% ipython --no-banner

In [1]: import numpy as np

In [2]: import numpy.linalg as la

In [3]: np.set_printoptions(suppress=True, linewidth=160)

In [4]: J = np.load("run13.npy")

In [5]: print(J)
[[-1.7 -2.  -1.   0. ]
 [ 0.   0.3  2.   2. ]
 [ 2.  -1.  -0.7 -1. ]
 [-2.  -2.  -1.   0.3]]

In [6]: rng = np.random.default_rng(585)

In [7]: idx = rng.permutation(4)

In [8]: print(idx)
[2 3 1 0]

In [9]: A2 = J[idx][:, idx]

In [10]: print(round(la.det(A2), 1), round(la.det(J[idx]), 1))
-2.3 2.3

In [11]: print(np.diag(A2))
[-0.7  0.3  0.3 -1.7]

In [12]: print(np.allclose(A2, J))
False

In [13]: print(A2)
[[-0.7 -1.  -1.   2. ]
 [-1.   0.3 -2.  -2. ]
 [ 2.   2.   0.3  0. ]
 [-1.   0.  -2.  -1.7]]

In [14]: print(round(np.trace(A2), 1))
-1.8

In [15]: A2 = np.array([[3, 2], [1, 1], [3, 3], [2, -2]])

In [16]: print(np.vstack([J, A2.T]).shape)
(6, 4)

In [17]: np.einsum("ij,ij->", J, A2)
ValueError: operands could not be broadcast together with remapped shapes [original->remapped]: (4,4)->(4,4) (4,2)->(4,2) 


In [18]: print(np.round(np.einsum("ik,kj->ij", J, A2), 1))
[[-10.1  -8.4]
 [ 10.3   2.3]
 [  0.9   2.9]
 [-10.4  -9.6]]

In [19]: A2 @ J
ValueError: matmul: Input operand 1 has a mismatch in its core dimension 0, with gufunc signature (n?,k),(k,m?)->(n?,m?) (size 4 is different from 2)


In [20]: print(la.matrix_rank(np.vstack([J, A2.T])))
4

In [21]: print(np.round(np.einsum("ij,ij->i", J, J), 1))
[7.9 8.1 6.5 9.1]

In [22]: A2 = np.array([[0.0, 0.7], [-1.9, 0.3], [-0.6, -0.3]])

In [23]: C = np.array([[-0.5, -0.5, 2.4], [1.8, -0.3, 1.0]])

In [24]: mat = A2 @ C

In [25]: print(mat.round(1))
[[ 1.3 -0.2  0.7]
 [ 1.5  0.9 -4.3]
 [-0.2  0.4 -1.7]]

In [26]: print(np.unique(mat.round(6), axis=0).shape)
(3, 3)

In [27]: print(np.allclose(mat[:-1].T @ la.lstsq(mat[:-1].T, mat[-1])[0], mat[-1]))
True

In [28]: print(np.abs(np.diag(la.qr(mat)[1])) > 1e-9)
[ True  True False]
